% ipython --no-banner

In [1]: import numpy as np

In [2]: np.set_printoptions(precision=2, suppress=True, linewidth=120, legacy="1.25")

In [3]: rd = lambda a: np.round(a, 2) + 0

In [4]: E = np.load("arr.npy")

In [5]: print(rd(E))
[[ 0.18 -0.26  0.97  0.4   1.72  0.88 -1.34  1.05  0.07 -0.73 -0.03 -0.2  -0.44  0.65]
 [-1.51  0.76  0.48  0.6   0.12  1.17 -0.04 -0.66 -0.46  0.06  1.18  1.36  0.27 -0.47]
 [-1.06 -0.05  0.43  0.87 -0.09 -0.22 -0.03  0.87 -0.77  1.01 -1.92  0.04 -0.24 -0.86]
 [-1.69  0.27 -0.25  0.3   0.76 -0.31  0.98  0.    1.16 -0.1  -0.12 -1.11  0.74  1.07]
 [-0.18 -0.27 -0.17 -0.03  0.68 -1.24  0.81  1.27 -1.49 -0.75  1.1  -0.04  0.52 -0.56]
 [-0.62 -1.6  -0.19 -0.12  0.89 -0.41 -0.67 -1.67 -0.14 -0.24  0.   -0.63 -0.17 -1.14]
 [-0.62 -1.92 -0.38  0.28 -0.66  0.03  0.32  0.87  0.77  0.22  0.58  1.   -1.06  0.54]
 [-0.18  0.36  0.7  -0.25 -0.53 -0.06  0.    0.76  1.66 -1.05  0.13 -0.21 -0.03 -1.87]
 [-0.18  0.68 -1.23 -1.26  1.26  0.46  0.82  0.08  0.07 -0.16 -0.58  0.63 -1.4  -0.42]
 [ 0.62 -0.74  0.54 -0.69  0.71  1.12  0.91  0.41  0.28  1.69  0.42 -0.34  0.95 -0.63]
 [ 1.06 -0.06  0.76  1.38  0.93 -0.75  1.22 -0.75  0.62 -0.23 -0.42  1.14 -0.04 -0.04]
 [ 0.44 -0.49 -1.57  1.15 -0.21  1.46  0.33  0.21 -0.19 -1.04 -0.55 -0.18  0.91 -0.39]
 [-0.27 -0.63  1.43 -0.89 -0.64  0.79  1.2  -0.41 -0.81 -1.23 -0.72 -0.23 -0.21  0.51]
 [ 0.27  0.41  0.13  1.17 -0.24  0.44  0.7  -0.16 -0.34  0.34  0.91 -1.59 -1.72 -0.29]]

In [6]: print(np.unravel_index(np.abs(E).argmax(), E.shape))
(2, 10)

In [7]: print(np.linalg.matrix_rank(E))
14

In [8]: print(rd(E.sum(axis=0)))
[-3.73 -3.53  1.64  2.92  4.7   3.37  5.24  1.85  0.44 -2.21 -0.03 -0.36 -1.91 -3.91]

In [9]: x = np.array([5, -1, 4, 5, 4, 1, -3, 1, -3, 0, -4, 2, -2, -5])

In [10]: rhs = E @ x

In [11]: print(rd(rhs))
[ 16.94  -1.11  16.06 -20.45   0.54   5.84  -7.19   2.35  -1.36   2.23  16.29   4.57  -2.52   3.6 ]

In [12]: print(rd(np.linalg.solve(E, 3 * rhs)))
[ 15.  -3.  12.  15.  12.   3.  -9.   3.  -9.   0. -12.   6.  -6. -15.]

In [13]: print(rd(np.linalg.solve(E, E[:, 5])))
[0. 0. 0. 0. 0. 1. 0. 0. 0. 0. 0. 0. 0. 0.]

In [14]: print(rd(np.linalg.solve(E, rhs + E[:, 4])))
[ 5. -1.  4.  5.  5.  1. -3.  1. -3.  0. -4.  2. -2. -5.]

In [15]: A = np.loadtxt("m.csv", delimiter=",")

In [16]: print(rd(A))
[[-0.13 -0.08 -0.01 -0.6  -0.24 -0.3  -0.23 -0.12 -0.05  0.   -0.38  0.51]
 [ 0.43 -0.35  0.03  0.18 -0.17 -0.3  -0.19 -0.07 -0.12  0.07 -0.5  -0.47]
 [-0.23  0.26 -0.48 -0.25  0.27 -0.24  0.3  -0.39  0.07  0.2  -0.13 -0.38]
 [ 0.18 -0.26  0.14 -0.49 -0.19  0.28  0.34  0.24  0.47  0.28  0.03 -0.21]
 [-0.23  0.12  0.12 -0.1  -0.63  0.35 -0.12 -0.45 -0.21 -0.12  0.14 -0.32]
 [-0.46 -0.48  0.35  0.23 -0.05 -0.4   0.23 -0.22  0.07  0.24  0.23  0.05]
 [ 0.18 -0.33  0.27 -0.39  0.53  0.1  -0.06 -0.31 -0.22 -0.38  0.2  -0.13]
 [ 0.3  -0.08 -0.14 -0.05 -0.14  0.03  0.5   0.02 -0.69  0.27  0.13  0.21]
 [-0.43 -0.37 -0.39 -0.13 -0.07 -0.02 -0.07  0.53 -0.25 -0.28  0.06 -0.26]
 [ 0.3   0.23 -0.02 -0.17 -0.24 -0.59 -0.1   0.11  0.1  -0.16  0.58 -0.13]
 [-0.08  0.06  0.08 -0.14  0.2   0.07 -0.56  0.12 -0.22  0.69  0.21 -0.14]
 [ 0.2  -0.43 -0.6   0.13 -0.08  0.17 -0.24 -0.33  0.25  0.08  0.27  0.24]]

In [17]: x = np.array([0, 0, 1, 2, 2, -1, -2, -1, 2, 2, 1, 1])

In [18]: print(rd(np.sort(np.abs(np.degrees(np.angle(np.linalg.eigvals(A)))))))
[  0.    39.35  39.35  78.43  78.43 114.89 114.89 144.66 144.66 167.52 167.52 180.  ]

In [19]: print(rd(A.T @ (A @ x)))
[ 0.  0.  1.  2.  2. -1. -2. -1.  2.  2.  1.  1.]

In [20]: print([p for p in range(1, 25) if np.allclose(np.linalg.matrix_power(A, p), np.eye(12))])
[]

In [21]: print(rd(np.linalg.det(A)))
-1.0

In [22]: print(rd(np.linalg.norm(x)), rd(np.linalg.norm(A @ x)))
5.0 5.0

In [23]: J = np.array([[-1, -3, 1, 2], [2, -1, -3, 1], [1, 2, -1, -3], [-3, 1, 2, -1]])

In [24]: A2 = np.linalg.inv(J)

In [25]: print(rd(A2))
[[-0.03 -0.41  0.03 -0.59]
 [-0.59 -0.03 -0.41  0.03]
 [ 0.03 -0.59 -0.03 -0.41]
 [-0.41  0.03 -0.59 -0.03]]

In [26]: print(np.allclose(A2, J.T))
False

In [27]: print(rd(J @ A2))
[[1. 0. 0. 0.]
 [0. 1. 0. 0.]
 [0. 0. 1. 0.]
 [0. 0. 0. 1.]]

In [28]: print(rd(np.linalg.cond(J)))
5.39

In [29]: print((np.abs(A2) > 1e-9).astype(int))
[[1 1 1 1]
 [1 1 1 1]
 [1 1 1 1]
 [1 1 1 1]]

In [30]: print(rd(np.linalg.inv(A2)))
[[-1. -3.  1.  2.]
 [ 2. -1. -3.  1.]
 [ 1.  2. -1. -3.]
 [-3.  1.  2. -1.]]

In [31]: r0 = np.array([0, 2, 3, 2, 3, 1, 0, 0, 1, 3, 2])

In [32]: M = r0[np.abs(np.subtract.outer(np.arange(11), np.arange(11)))]

In [33]: print(M)
[[0 2 3 2 3 1 0 0 1 3 2]
 [2 0 2 3 2 3 1 0 0 1 3]
 [3 2 0 2 3 2 3 1 0 0 1]
 [2 3 2 0 2 3 2 3 1 0 0]
 [3 2 3 2 0 2 3 2 3 1 0]
 [1 3 2 3 2 0 2 3 2 3 1]
 [0 1 3 2 3 2 0 2 3 2 3]
 [0 0 1 3 2 3 2 0 2 3 2]
 [1 0 0 1 3 2 3 2 0 2 3]
 [3 1 0 0 1 3 2 3 2 0 2]
 [2 3 1 0 0 1 3 2 3 2 0]]

In [34]: A2 = np.array([[-3, -2],
    ...:     [-3, 3],
    ...:     [1, 2],
    ...:     [-2, 0],
    ...:     [2, 3],
    ...:     [3, -3],
    ...:     [1, 2],
    ...:     [-3, 1],
    ...:     [-1, 3],
    ...:     [1, 3],
    ...:     [2, 0]])

In [35]: print(np.einsum("ik,kj->ji", M, A2))
[[  8  11  -5  -8 -15 -16   7  15  12  -6 -15]
 [ 30   2  10  16  20  39  29  18  15   4  27]]

In [36]: print(A2.T @ M.T)
[[  8  11  -5  -8 -15 -16   7  15  12  -6 -15]
 [ 30   2  10  16  20  39  29  18  15   4  27]]

In [37]: w, V = np.linalg.eigh(M)

In [38]: print(rd(np.linalg.svd(M, compute_uv=False)))
[18.53  7.62  6.06  3.93  3.8   3.73  2.3   1.69  1.57  1.07  0.27]

In [39]: print(rd(w))
[-7.62 -6.06 -3.93 -3.8  -2.3  -1.57  0.27  1.07  1.69  3.73 18.53]

In [40]: print(rd(w.sum()), np.trace(M))
0.0 0

In [41]: print(rd(np.linalg.eigvalsh(M @ M)))
[  0.07   1.14   2.48   2.86   5.3   13.89  14.44  15.46  36.71  58.11 343.54]

In [42]: print(np.abs(V[:, -1]).round(6).argmax())
5

In [43]: r0, g = M[8], M[10]

In [44]: print(r0 @ g)
21

In [45]: print(r0 @ r0)
41

In [46]: pr = (r0 @ g) / (r0 @ r0) * r0

In [47]: print(np.outer(r0, g))
[[2 3 1 0 0 1 3 2 3 2 0]
 [0 0 0 0 0 0 0 0 0 0 0]
 [0 0 0 0 0 0 0 0 0 0 0]
 [2 3 1 0 0 1 3 2 3 2 0]
 [6 9 3 0 0 3 9 6 9 6 0]
 [4 6 2 0 0 2 6 4 6 4 0]
 [6 9 3 0 0 3 9 6 9 6 0]
 [4 6 2 0 0 2 6 4 6 4 0]
 [0 0 0 0 0 0 0 0 0 0 0]
 [4 6 2 0 0 2 6 4 6 4 0]
 [6 9 3 0 0 3 9 6 9 6 0]]

In [48]: print(np.all(np.linalg.eigvalsh(M) > 0))
False

In [49]: print([round(float(np.linalg.det(M[:i, :i])), 2) + 0 for i in range(1, 12)])
[0.0, -4.0, 24.0, -63.0, 162.0, 387.0, 240.0, -3443.0, 23828.0, 75264.0, 84364.0]

In [50]: print(rd(np.linalg.eigvalsh(M).min()))
-7.62

In [51]: A2 = np.array([[-1, 3, -5, -2, -1, -4, -5, 5, -2, 2],
    ...:     [1, -2, 2, -2, -2, -4, -1, -2, 4, 5],
    ...:     [-5, 0, 5, 3, -3, 5, 5, -2, -3, 5],
    ...:     [1, 5, 1, 4, -1, -5, 2, 1, 5, 4],
    ...:     [4, 4, -4, 4, 1, -2, 2, -4, 5, 2],
    ...:     [1, 3, -4, -5, 3, -3, 1, -1, 5, 5],
    ...:     [-2, 3, -3, 4, -1, 0, 0, -3, 2, 0],
    ...:     [-5, 5, 5, 3, 4, 2, -5, -1, -3, -3],
    ...:     [2, -2, -4, 0, -4, 2, -3, -3, -3, 4],
    ...:     [2, -5, 4, -1, 0, 2, 0, 1, 0, -1],
    ...:     [5, 1, -5, -1, -4, 3, -3, -4, -2, 2],
    ...:     [-4, 2, 2, 0, -2, 1, 3, 5, 2, 4],
    ...:     [-1, 1, 2, -5, -4, 5, 5, -5, -4, 5]])

In [52]: arr = A2.T @ A2

In [53]: print(arr)
[[ 124  -30  -91  -25  -14  -37  -23  -41   42    5]
 [ -30  132  -37   45   22  -40   -3   -7   41   36]
 [ -91  -37  186   23   16   59   56   22  -35  -26]
 [ -25   45   23  126   14   -6    1   -6   23  -35]
 [ -14   22   16   14   94  -43  -27   34   36  -78]
 [ -37  -40   59   -6  -43  142   35  -54 -109   -7]
 [ -23   -3   56    1  -27   35  137  -24   32   61]
 [ -41   -7   22   -6   34  -54  -24  137   12  -42]
 [  42   41  -35   23   36 -109   32   12  150   37]
 [   5   36  -26  -35  -78   -7   61  -42   37  170]]

In [54]: w, V = np.linalg.eigh(arr)

In [55]: x = np.array([-2, 5, -2, -9, -5, -5, -4, 7, -4, 7])

In [56]: print((np.sign(V[:, -1].round(6)) == np.sign(V[0, -1].round(6))).astype(int))
[1 1 0 1 1 0 0 1 1 1]

In [57]: print(rd(V * np.abs(w) @ V.T))
[[ 124.  -30.  -91.  -25.  -14.  -37.  -23.  -41.   42.    5.]
 [ -30.  132.  -37.   45.   22.  -40.   -3.   -7.   41.   36.]
 [ -91.  -37.  186.   23.   16.   59.   56.   22.  -35.  -26.]
 [ -25.   45.   23.  126.   14.   -6.    1.   -6.   23.  -35.]
 [ -14.   22.   16.   14.   94.  -43.  -27.   34.   36.  -78.]
 [ -37.  -40.   59.   -6.  -43.  142.   35.  -54. -109.   -7.]
 [ -23.   -3.   56.    1.  -27.   35.  137.  -24.   32.   61.]
 [ -41.   -7.   22.   -6.   34.  -54.  -24.  137.   12.  -42.]
 [  42.   41.  -35.   23.   36. -109.   32.   12.  150.   37.]
 [   5.   36.  -26.  -35.  -78.   -7.   61.  -42.   37.  170.]]

In [58]: print(np.abs(arr).sum(axis=1).max(), rd(np.abs(w).max()))
551 367.95

In [59]: print(rd(V * np.maximum(w, 0) @ V.T))
[[ 124.  -30.  -91.  -25.  -14.  -37.  -23.  -41.   42.    5.]
 [ -30.  132.  -37.   45.   22.  -40.   -3.   -7.   41.   36.]
 [ -91.  -37.  186.   23.   16.   59.   56.   22.  -35.  -26.]
 [ -25.   45.   23.  126.   14.   -6.    1.   -6.   23.  -35.]
 [ -14.   22.   16.   14.   94.  -43.  -27.   34.   36.  -78.]
 [ -37.  -40.   59.   -6.  -43.  142.   35.  -54. -109.   -7.]
 [ -23.   -3.   56.    1.  -27.   35.  137.  -24.   32.   61.]
 [ -41.   -7.   22.   -6.   34.  -54.  -24.  137.   12.  -42.]
 [  42.   41.  -35.   23.   36. -109.   32.   12.  150.   37.]
 [   5.   36.  -26.  -35.  -78.   -7.   61.  -42.   37.  170.]]
